$ ipython --no-banner

In [1]: import numpy as np

In [2]: np.set_printoptions(precision=3, suppress=True, linewidth=160)

In [3]: W0 = np.maximum(np.array([[-5], [-3], [2], [2], [1], [1], [-2], [0], [-4], [4], [2]]) @ np.array([[0, 2, 0]]) + np.array([2, 1, 2]), 0)

In [4]: print(W0)
[[2 0 2]
 [2 0 2]
 [2 5 2]
 [2 5 2]
 [2 3 2]
 [2 3 2]
 [2 0 2]
 [2 1 2]
 [2 0 2]
 [2 9 2]
 [2 5 2]]

In [5]: # rows 0 and 1 are equal

In [6]: x = np.array([-2, 2, -3])

In [7]: print(np.sign((W0 @ x).round(6)))
[-1 -1  0  0 -1 -1 -1 -1 -1  1  0]

In [8]: x @ W0
ValueError: matmul: Input operand 1 has a mismatch in its core dimension 0, with gufunc signature (n?,k),(k,m?)->(n?,m?) (size 11 is different from 3)


In [9]: print((W0 @ x).argmax())
9

In [10]: print(W0 @ np.ones(3))
[ 4.  4.  9.  9.  7.  7.  4.  5.  4. 13.  9.]

In [11]: print(np.linalg.cond(W0) > 100)
True

In [12]: A2 = W0[0, 0] * W0[1:] - np.outer(W0[1:, 0], W0[0])

In [13]: print(A2)
[[ 0  0  0]
 [ 0 10  0]
 [ 0 10  0]
 [ 0  6  0]
 [ 0  6  0]
 [ 0  0  0]
 [ 0  2  0]
 [ 0  0  0]
 [ 0 18  0]
 [ 0 10  0]]

In [14]: print(np.flatnonzero(~A2.round(6).any(axis=1)))
[0 5 7]

In [15]: print(np.linalg.matrix_rank(A2), np.linalg.matrix_rank(W0))
1 2

In [16]: theta = np.radians(120)

In [17]: R = np.eye(3)

In [18]: R[2, 2] = R[1, 1] = np.cos(theta)

In [19]: R[2, 1], R[1, 2] = -np.sin(theta), np.sin(theta)

In [20]: print(R)
[[ 1.     0.     0.   ]
 [ 0.    -0.5    0.866]
 [ 0.    -0.866 -0.5  ]]

In [21]: A2 = W0 @ R.T

In [22]: print(np.allclose(W0 @ W0.T, A2 @ A2.T))
True

In [23]: print(np.round(np.linalg.det(R), 3), round(np.trace(R), 3))
1.0 0.0

In [24]: print(A2)
[[ 2.     1.732 -1.   ]
 [ 2.     1.732 -1.   ]
 [ 2.    -0.768 -5.33 ]
 [ 2.    -0.768 -5.33 ]
 [ 2.     0.232 -3.598]
 [ 2.     0.232 -3.598]
 [ 2.     1.732 -1.   ]
 [ 2.     1.232 -1.866]
 [ 2.     1.732 -1.   ]
 [ 2.    -2.768 -8.794]
 [ 2.    -0.768 -5.33 ]]

In [25]: print(np.allclose(np.linalg.norm(W0, axis=1), np.linalg.norm(A2, axis=1)))
True

In [26]: A2 = np.array([[0, 0, -1], [1, 2, 0], [1, 1, 0]])

In [27]: print(A2.T @ W0.T)
[[ 2  2  7  7  5  5  2  3  2 11  7]
 [ 2  2 12 12  8  8  2  4  2 20 12]
 [-2 -2 -2 -2 -2 -2 -2 -2 -2 -2 -2]]

In [28]: print(np.einsum("ik,kj->ji", W0, A2))
[[ 2  2  7  7  5  5  2  3  2 11  7]
 [ 2  2 12 12  8  8  2  4  2 20 12]
 [-2 -2 -2 -2 -2 -2 -2 -2 -2 -2 -2]]

In [29]: print(W0 @ A2)
[[ 2  2 -2]
 [ 2  2 -2]
 [ 7 12 -2]
 [ 7 12 -2]
 [ 5  8 -2]
 [ 5  8 -2]
 [ 2  2 -2]
 [ 3  4 -2]
 [ 2  2 -2]
 [11 20 -2]
 [ 7 12 -2]]

In [30]: data = np.loadtxt("x.csv", delimiter=",")

In [31]: print(data)
[[1.    0.    0.    0.   ]
 [0.5   0.5   0.    0.   ]
 [0.25  0.25  0.5   0.   ]
 [0.333 0.    0.333 0.333]]

In [32]: Uu, sig, VT = np.linalg.svd(data, full_matrices=False)

In [33]: print(sig / sig[0])
[1.    0.474 0.379 0.187]

In [34]: print(sig)
[1.254 0.595 0.475 0.235]

In [35]: print(np.round(VT @ VT.T, 3) + 0)
[[1. 0. 0. 0.]
 [0. 1. 0. 0.]
 [0. 0. 1. 0.]
 [0. 0. 0. 1.]]

In [36]: feats = np.load("w.npy")

In [37]: print(feats)
[[1 0]
 [0 0]
 [0 0]]

In [38]: # row 0 dominates

In [39]: Uu, sig, VT = np.linalg.svd(feats, full_matrices=False)

In [40]: print(Uu.T @ feats @ VT.T)
[[1. 0.]
 [0. 0.]]

In [41]: print((sig > 1e-8).sum())
1

In [42]: print(np.abs(Uu[:, 0]).round(6).argmax())
0

In [43]: print(Uu.shape, sig.shape, VT.shape)
(3, 2) (2,) (2, 2)

In [44]: print(np.cumsum(sig ** 2) / np.sum(sig ** 2))
[1. 1.]

In [45]: print(np.allclose(Uu * sig @ VT, feats))
True
